% python3 -q
>>> import numpy as np
>>> import numpy.linalg as la
>>> np.set_printoptions(suppress=True, linewidth=120)
>>> rnd = lambda a: np.round(a, 2) + 0
>>> M = np.loadtxt("sample18.csv", delimiter=",")
>>> rnd(M)
array([[-0.97, -0.13,  0.17],
       [ 0.  , -0.82, -0.32],
       [ 0.  , -0.18, -0.64],
       [-0.24,  0.53, -0.68]])
>>> rng = np.random.default_rng(6476)
>>> lab = rng.permutation(3)
>>> A2 = M[:, lab] * rng.choice([-1, 1], 3)
>>> rnd(A2)
array([[ 0.97, -0.13, -0.17],
       [ 0.  , -0.82,  0.32],
       [ 0.  , -0.18,  0.64],
       [ 0.24,  0.53,  0.68]])
>>> U, _, VT = la.svd(M.T @ A2)
>>> rnd(la.lstsq(M, A2)[0])
array([[-1.,  0.,  0.],
       [ 0.,  1.,  0.],
       [ 0.,  0., -1.]])
>>> rnd(U @ VT)
array([[-1.,  0.,  0.],
       [ 0.,  1.,  0.],
       [ 0.,  0., -1.]])
>>> J = np.load("x.npy")
>>> J
array([[ 1.,  0.,  0.,  0.,  0.,  0.],
       [ 0.,  1.,  0.,  0.,  0.,  0.],
       [ 0.,  0.,  0.,  0.,  1.,  0.],
       [ 0.,  0.,  0.,  1.,  0.,  0.],
       [ 0.,  0., -1.,  0.,  0.,  0.],
       [ 0.,  0.,  0.,  0.,  0.,  1.]])
>>> rnd(np.abs(la.eigvals(J)).max())
np.float64(1.0)
>>> J.inv()
Traceback (most recent call last):
  File "<python-input-16>", line 1, in <module>
    J.inv()
    ^^^^^
AttributeError: 'numpy.ndarray' object has no attribute 'inv'
>>> print(np.allclose(J, J.T))
False
>>> A2 = la.invert(J)
Traceback (most recent call last):
  File "<python-input-18>", line 1, in <module>
    A2 = la.invert(J)
         ^^^^^^^^^
AttributeError: module 'numpy.linalg' has no attribute 'invert'
>>> A2 = la.inv(J)
>>> print(np.allclose(A2, J.T))
True
>>> rnd(la.det(J) * la.det(A2))
np.float64(1.0)
>>> rnd(la.inv(A2))
array([[ 1.,  0.,  0.,  0.,  0.,  0.],
       [ 0.,  1.,  0.,  0.,  0.,  0.],
       [ 0.,  0.,  0.,  0.,  1.,  0.],
       [ 0.,  0.,  0.,  1.,  0.,  0.],
       [ 0.,  0., -1.,  0.,  0.,  0.],
       [ 0.,  0.,  0.,  0.,  0.,  1.]])
>>> rnd(la.det(J) * A2)
array([[ 1.,  0.,  0.,  0.,  0.,  0.],
       [ 0.,  1.,  0.,  0.,  0.,  0.],
       [ 0.,  0.,  0.,  0., -1.,  0.],
       [ 0.,  0.,  0.,  1.,  0.,  0.],
       [ 0.,  0.,  1.,  0.,  0.,  0.],
       [ 0.,  0.,  0.,  0.,  0.,  1.]])
>>> lab = rng.permutation(6)
>>> A2 = J[:, lab] * rng.choice([-1, 1], 6)
>>> A2
array([[ 0.,  0., -0.,  0.,  1.,  0.],
       [ 0.,  1., -0.,  0.,  0.,  0.],
       [ 1.,  0., -0.,  0.,  0.,  0.],
       [ 0.,  0., -0.,  1.,  0.,  0.],
       [ 0.,  0., -0.,  0.,  0., -1.],
       [ 0.,  0., -1.,  0.,  0.,  0.]])
>>> U, _, VT = la.svd(J.T @ A2)
>>> U @ VT
array([[ 0.,  0.,  0.,  0.,  1.,  0.],
       [ 0.,  1.,  0.,  0.,  0.,  0.],
       [ 0.,  0.,  0.,  0.,  0.,  1.],
       [ 0.,  0.,  0.,  1.,  0.,  0.],
       [ 1.,  0.,  0.,  0.,  0.,  0.],
       [ 0.,  0., -1.,  0.,  0.,  0.]])
>>> rnd(la.lstsq(J, A2)[0])
array([[ 0.,  0.,  0.,  0.,  1.,  0.],
       [ 0.,  1.,  0.,  0.,  0.,  0.],
       [ 0.,  0.,  0.,  0.,  0.,  1.],
       [ 0.,  0.,  0.,  1.,  0.,  0.],
       [ 1.,  0.,  0.,  0.,  0.,  0.],
       [ 0.,  0., -1.,  0.,  0.,  0.]])
>>> lab
array([4, 1, 5, 3, 0, 2])
>>> U, sig, VT = la.svd(J, full_matrices=False)
>>> rnd(np.sqrt((sig ** 2).sum())), rnd(la.norm(J))
(np.float64(2.45), np.float64(2.45))
>>> sig / sig[0]
array([1., 1., 1., 1., 1., 1.])
>>> (sig > 1e-8).sum()
np.int64(6)
>>> u = np.array([-2, 0, 3, 3, 1, 2])
>>> A = np.array([np.roll(u, i) for i in range(6)])
>>> print(A)
[[-2  0  3  3  1  2]
 [ 2 -2  0  3  3  1]
 [ 1  2 -2  0  3  3]
 [ 3  1  2 -2  0  3]
 [ 3  3  1  2 -2  0]
 [ 0  3  3  1  2 -2]]
>>> print((A @ A)[0])
[19 18  1 -8  9 10]
>>> np.sort(np.abs(np.fft.fft(A[0]))), rnd(np.sort(la.svd(A, compute_uv=False)))
(array([3., 4., 4., 6., 6., 7.]), array([3., 4., 4., 6., 6., 7.]))
>>> np.allclose(A @ A.T, A.T @ A)
True
>>> rnd(np.fft.fft(A[0]))
array([ 7.+0.j  , -6.+0.j  , -2.+3.46j, -3.+0.j  , -2.-3.46j, -6.+0.j  ])
>>> print(A @ (-1.0) ** np.arange(6))
[-3.  3. -3.  3. -3.  3.]
>>> A @ np.ones(6)
array([7., 7., 7., 7., 7., 7.])
